In [1]: import numpy as np

In [2]: np.set_printoptions(precision=1, suppress=True, linewidth=100)

In [3]: B = np.array([[3, 0, 2, 0, 3]])

In [4]: feats = B.T @ B

In [5]: feats
Out[5]: 
array([[9, 0, 6, 0, 9],
       [0, 0, 0, 0, 0],
       [6, 0, 4, 0, 6],
       [0, 0, 0, 0, 0],
       [9, 0, 6, 0, 9]])

In [6]: # 3 groups of indices that never mix

In [7]: np.linalg.cond(feats) > 100
Out[7]: np.True_

In [8]: np.linalg.matrix_rank(feats, rtol=0.1)
Out[8]: np.int64(1)

In [9]: print([round(float(x), 1) for x in np.linalg.svd(feats, compute_uv=False)[:3]])
[22.0, 0.0, 0.0]

In [10]: np.flatnonzero(np.linalg.matrix_power((feats != 0) + (feats.T != 0) + np.eye(5), 5)[2])
Out[10]: array([0, 2, 4])

In [11]: print(round(float(np.linalg.det(feats)), 1))
0.0

In [12]: proj = np.triu(np.array([[0, -2, -2, 1, -1],
    ...:     [2, -2, 1, 2, 0],
    ...:     [0, -1, -2, -1, 2],
    ...:     [2, 1, -1, 0, 1],
    ...:     [1, 1, -2, 0, -1]]), 1) + np.eye(5)

In [13]: B = proj @ feats @ np.linalg.inv(proj)

In [14]: np.trace(B), np.trace(feats)
Out[14]: (np.float64(22.0), np.int64(22))

In [15]: print(proj @ feats - feats @ proj)
[[-21.  18.   4.  -3. -24.]
 [  6.   0.   4.   0.   6.]
 [ 18.  12.  24.  -2.  16.]
 [  9.   0.   6.   0.   9.]
 [  0.  18.  18.  -3.  -3.]]

In [16]: print(np.round(np.abs(np.linalg.eigvals(feats)).max(), 1))
22.0

In [17]: (feats + feats.T) / 2
Out[17]: 
array([[9., 0., 6., 0., 9.],
       [0., 0., 0., 0., 0.],
       [6., 0., 4., 0., 6.],
       [0., 0., 0., 0., 0.],
       [9., 0., 6., 0., 9.]])

In [18]: B = feats[0, 0] * feats[1:] - np.outer(feats[1:, 0], feats[0])

In [19]: B
Out[19]: 
array([[0, 0, 0, 0, 0],
       [0, 0, 0, 0, 0],
       [0, 0, 0, 0, 0],
       [0, 0, 0, 0, 0]])

In [20]: np.flatnonzero(~B.round(6).any(axis=1))
Out[20]: array([0, 1, 2, 3])

In [21]: X = np.load("data.npy")

In [22]: X
Out[22]: 
array([[ 2,  0,  0,  0,  0,  0,  0,  0,  0,  0,  0,  0],
       [ 0, -2,  0,  0,  0,  0,  0,  0,  0,  0,  0,  0],
       [ 0,  0, -2,  0,  0,  0,  0,  0,  0,  0,  0,  0],
       [ 0,  0,  0, -2,  0,  0,  0,  0,  0,  0,  0,  0],
       [ 0,  0,  0,  0, -2,  0,  0,  0,  0,  0,  0,  0],
       [ 0,  0,  0,  0,  0,  2,  0,  0,  0,  0,  0,  0],
       [ 0,  0,  0,  0,  0,  0,  1,  0,  0,  0,  0,  0],
       [ 0,  0,  0,  0,  0,  0,  0,  2,  0,  0,  0,  0],
       [ 0,  0,  0,  0,  0,  0,  0,  0, -2,  0,  0,  0],
       [ 0,  0,  0,  0,  0,  0,  0,  0,  0,  1,  0,  0],
       [ 0,  0,  0,  0,  0,  0,  0,  0,  0,  0,  1,  0],
       [ 0,  0,  0,  0,  0,  0,  0,  0,  0,  0,  0, -1]])

In [23]: # triangular

In [24]: np.sort(np.linalg.eigvals(X).real)
Out[24]: array([-2., -2., -2., -2., -2., -1.,  1.,  1.,  1.,  2.,  2.,  2.])

In [25]: (X != 0).astype(int)
Out[25]: 
array([[1, 0, 0, 0, 0, 0, 0, 0, 0, 0, 0, 0],
       [0, 1, 0, 0, 0, 0, 0, 0, 0, 0, 0, 0],
       [0, 0, 1, 0, 0, 0, 0, 0, 0, 0, 0, 0],
       [0, 0, 0, 1, 0, 0, 0, 0, 0, 0, 0, 0],
       [0, 0, 0, 0, 1, 0, 0, 0, 0, 0, 0, 0],
       [0, 0, 0, 0, 0, 1, 0, 0, 0, 0, 0, 0],
       [0, 0, 0, 0, 0, 0, 1, 0, 0, 0, 0, 0],
       [0, 0, 0, 0, 0, 0, 0, 1, 0, 0, 0, 0],
       [0, 0, 0, 0, 0, 0, 0, 0, 1, 0, 0, 0],
       [0, 0, 0, 0, 0, 0, 0, 0, 0, 1, 0, 0],
       [0, 0, 0, 0, 0, 0, 0, 0, 0, 0, 1, 0],
       [0, 0, 0, 0, 0, 0, 0, 0, 0, 0, 0, 1]])

In [26]: print(X @ X)
[[4 0 0 0 0 0 0 0 0 0 0 0]
 [0 4 0 0 0 0 0 0 0 0 0 0]
 [0 0 4 0 0 0 0 0 0 0 0 0]
 [0 0 0 4 0 0 0 0 0 0 0 0]
 [0 0 0 0 4 0 0 0 0 0 0 0]
 [0 0 0 0 0 4 0 0 0 0 0 0]
 [0 0 0 0 0 0 1 0 0 0 0 0]
 [0 0 0 0 0 0 0 4 0 0 0 0]
 [0 0 0 0 0 0 0 0 4 0 0 0]
 [0 0 0 0 0 0 0 0 0 1 0 0]
 [0 0 0 0 0 0 0 0 0 0 1 0]
 [0 0 0 0 0 0 0 0 0 0 0 1]]

In [27]: np.prod(np.diag(X)), round(np.linalg.det(X), 1)
Out[27]: (np.int64(256), np.float64(256.0))

In [28]: np.linalg.matrix_rank(X - X[0, 0] * np.eye(12))
Out[28]: np.int64(9)

In [29]: [int(np.linalg.matrix_rank(np.linalg.matrix_power(X, p))) for p in range(1, 13)]
Out[29]: [12, 12, 12, 12, 12, 12, 12, 12, 12, 12, 12, 12]

In [30]: M = np.array([[1, 2, 2, -2],
    ...:     [-2, 2, -1, 1],
    ...:     [1, -2, 0, 0],
    ...:     [-1, 2, 2, -1],
    ...:     [0, 0, 0, 2],
    ...:     [-1, -2, -2, 1],
    ...:     [0, 1, 1, 0],
    ...:     [-2, -1, 1, 1],
    ...:     [2, -1, 2, 0],
    ...:     [2, -1, -2, 2],
    ...:     [2, -2, -2, -1]])

In [31]: M
Out[31]: 
array([[ 1,  2,  2, -2],
       [-2,  2, -1,  1],
       [ 1, -2,  0,  0],
       [-1,  2,  2, -1],
       [ 0,  0,  0,  2],
       [-1, -2, -2,  1],
       [ 0,  1,  1,  0],
       [-2, -1,  1,  1],
       [ 2, -1,  2,  0],
       [ 2, -1, -2,  2],
       [ 2, -2, -2, -1]])

In [32]: x0 = np.array([-1, 0, 2, 3])

In [33]: a = np.maximum(M @ x0, 0)

In [34]: np.maximum(M @ x0, 0) - np.maximum(-M @ x0, 0)
Out[34]: array([-3,  3, -1,  2,  6,  0,  2,  7,  2,  0, -9])

In [35]: np.tanh(M @ x0)
Out[35]: array([-1. ,  1. , -0.8,  1. ,  1. ,  0. ,  1. ,  1. ,  1. ,  0. , -1. ])

In [36]: M * (a > 1e-9)[:, None]
Out[36]: 
array([[ 0,  0,  0,  0],
       [-2,  2, -1,  1],
       [ 0,  0,  0,  0],
       [-1,  2,  2, -1],
       [ 0,  0,  0,  2],
       [ 0,  0,  0,  0],
       [ 0,  1,  1,  0],
       [-2, -1,  1,  1],
       [ 2, -1,  2,  0],
       [ 0,  0,  0,  0],
       [ 0,  0,  0,  0]])

In [37]: M.T @ a
Out[37]: array([-18,   3,  14,  20])
